In [1]: import numpy as np

In [2]: import numpy.linalg as la

In [3]: np.set_printoptions(precision=1, suppress=True, linewidth=100, legacy="1.25")

In [4]: arr = np.loadtxt("layer19.csv", delimiter=",")

In [5]: arr
Out[5]: 
array([[-1.,  0.,  0.,  0.,  0.,  0.,  0.],
       [ 0., -1.,  0.,  0.,  0.,  0.,  0.],
       [ 2.,  0.,  0.,  0.,  0.,  0.,  0.],
       [ 2., -1., -2.,  2.,  0.,  0.,  0.],
       [-1.,  1.,  1.,  2., -2.,  0.,  0.],
       [-2., -1., -1.,  2., -1.,  0.,  0.],
       [-2.,  1.,  0.,  0.,  0.,  2., -1.]])

In [6]: # triangular: eigenvalues sit on the diagonal

In [7]: left, sig, Vh = la.svd(arr)

In [8]: evecs = Vh[:(sig > 1e-8).sum()]

In [9]: rng = np.random.default_rng(37)

In [10]: vec = arr[1] + 5 * arr[6] + rng.integers(2) * np.eye(7)[4]

In [11]: vec
Out[11]: array([-10.,   4.,   0.,   0.,   0.,  10.,  -5.])

In [12]: la.matrix_rank(np.vstack([arr, vec]))
Out[12]: 6

In [13]: np.argsort(-la.norm(arr, axis=0).round(6), kind="stable")[:3]
Out[13]: array([0, 3, 2])

In [14]: np.round(la.norm(arr, 2) / la.norm(arr), 1)
Out[14]: 0.7

In [15]: la.cond(arr) > 100
Out[15]: True

In [16]: J = np.loadtxt("mat.csv", delimiter=",")

In [17]: J
Out[17]: 
array([[-4.,  4., -4.,  3., -3., -3.],
       [ 4., -4.,  4., -4.,  3., -3.],
       [-4.,  4., -4.,  4., -4.,  3.],
       [ 3., -4.,  4., -4.,  4., -4.],
       [-3.,  3., -4.,  4., -4.,  4.],
       [-3., -3.,  3., -4.,  4., -4.]])

In [18]: # symmetric

In [19]: f = np.array([0, 1, 2, 2, -1, -2])

In [20]: out = J + np.outer(f, np.eye(6)[5])

In [21]: la.matrix_rank(out - J)
Out[21]: 1

In [22]: M = np.array([[0, 3, 3], [0, 0, 1], [0, 0, 0]])

In [23]: # triangular, det is the product of the diagonal

In [24]: left, sig, Vh = la.svd(M)

In [25]: np.argmax(sig[:-1] / (sig[1:] + 1e-6)) + 1
Out[25]: 2

In [26]: sig
Out[26]: array([4.3, 0.7, 0. ])

In [27]: out = left[:, :2] @ np.diag(sig[:2]) @ Vh[:2]

In [28]: la.matrix_rank(out)
Out[28]: 2

In [29]: la.matrix_power(M - np.diag(np.diag(M)), 3)
Out[29]: 
array([[0, 0, 0],
       [0, 0, 0],
       [0, 0, 0]])

In [30]: la.matrix_rank(M - M[0, 0] * np.eye(3))
Out[30]: 2

In [31]: np.prod(np.diag(M)), round(la.det(M), 1)
Out[31]: (0, 0.0)

In [32]: np.allclose(M[:-1].T @ la.lstsq(M[:-1].T, M[-1])[0], M[-1])
Out[32]: True

In [33]: round(float(np.trace(la.pinv(M) @ M)), 1)
Out[33]: 2.0

In [34]: np.round(M @ la.pinv(M) @ M, 1) + 0
Out[34]: 
array([[0., 3., 3.],
       [0., 0., 1.],
       [0., 0., 0.]])

In [35]: m1 = np.load("a.npy")

In [36]: m1
Out[36]: 
array([[-9, -2, -3],
       [-9, -3, -3],
       [-6,  3, -2],
       [ 3, -1,  1],
       [ 0,  2,  0],
       [ 0, -2,  0],
       [ 6,  1,  2]])

In [37]: # rank 2

In [38]: left, sig, Vh = la.svd(m1)

In [39]: np.argmax(sig[:-1] / (sig[1:] + 1e-6)) + 1
Out[39]: 2

In [40]: out = left[:, :2] @ np.diag(sig[:2]) @ Vh[:2]

In [41]: out.round(1) + 0
Out[41]: 
array([[-9., -2., -3.],
       [-9., -3., -3.],
       [-6.,  3., -2.],
       [ 3., -1.,  1.],
       [ 0.,  2.,  0.],
       [ 0., -2.,  0.],
       [ 6.,  1.,  2.]])

In [42]: np.round(la.norm(m1 - out, 2), 1), round(float(sig[2]), 1)
Out[42]: (0.0, 0.0)

In [43]: la.matrix_rank(m1, rtol=0.05)
Out[43]: 2

In [44]: round(float(la.norm(m1 - out) / la.norm(m1)), 1)
Out[44]: 0.0

In [45]: la.cond(m1) > 100
Out[45]: True

In [46]: la.matrix_rank(m1, rtol=0.1)
Out[46]: 2

In [47]: vec = np.array([4, 0, 4])

In [48]: vec @ m1
Traceback (most recent call last):
  Cell In[48], line 1
    vec @ m1
ValueError: matmul: Input operand 1 has a mismatch in its core dimension 0, with gufunc signature (n?,k),(k,m?)->(n?,m?) (size 7 is different from 3)


In [49]: m1 * vec
Out[49]: 
array([[-36,   0, -12],
       [-36,   0, -12],
       [-24,   0,  -8],
       [ 12,   0,   4],
       [  0,   0,   0],
       [  0,   0,   0],
       [ 24,   0,   8]])

In [50]: la.norm(m1 @ vec) <= la.norm(m1, 2) * la.norm(vec) + 1e-9
Out[50]: True

In [51]: m1 @ (2 * vec)
Out[51]: array([-96, -96, -64,  32,   0,   0,  64])

In [52]: m1 @ np.ones(3)
Out[52]: array([-14., -15.,  -5.,   3.,   2.,  -2.,   9.])

In [53]: m1 @ vec
Out[53]: array([-48, -48, -32,  16,   0,   0,  32])

In [54]: rk = la.matrix_rank(arr)

In [55]: rk
Out[55]: 6

In [56]: null = la.svd(arr)[2][rk:].T

In [57]: np.round(arr @ null, 1) + 0
Out[57]: 
array([[0.],
       [0.],
       [0.],
       [0.],
       [0.],
       [0.],
       [0.]])

In [58]: null.shape
Out[58]: (7, 1)

In [59]: [int(la.matrix_rank(arr[:i])) for i in range(1, len(arr) + 1)]
Out[59]: [1, 2, 2, 3, 4, 5, 6]

In [60]: [int(la.matrix_rank(arr[:, :j + 1])) for j in range(7)]
Out[60]: [1, 2, 3, 4, 5, 6, 6]

In [61]: la.matrix_rank(arr.T @ arr), la.matrix_rank(arr @ arr.T)
Out[61]: (6, 6)
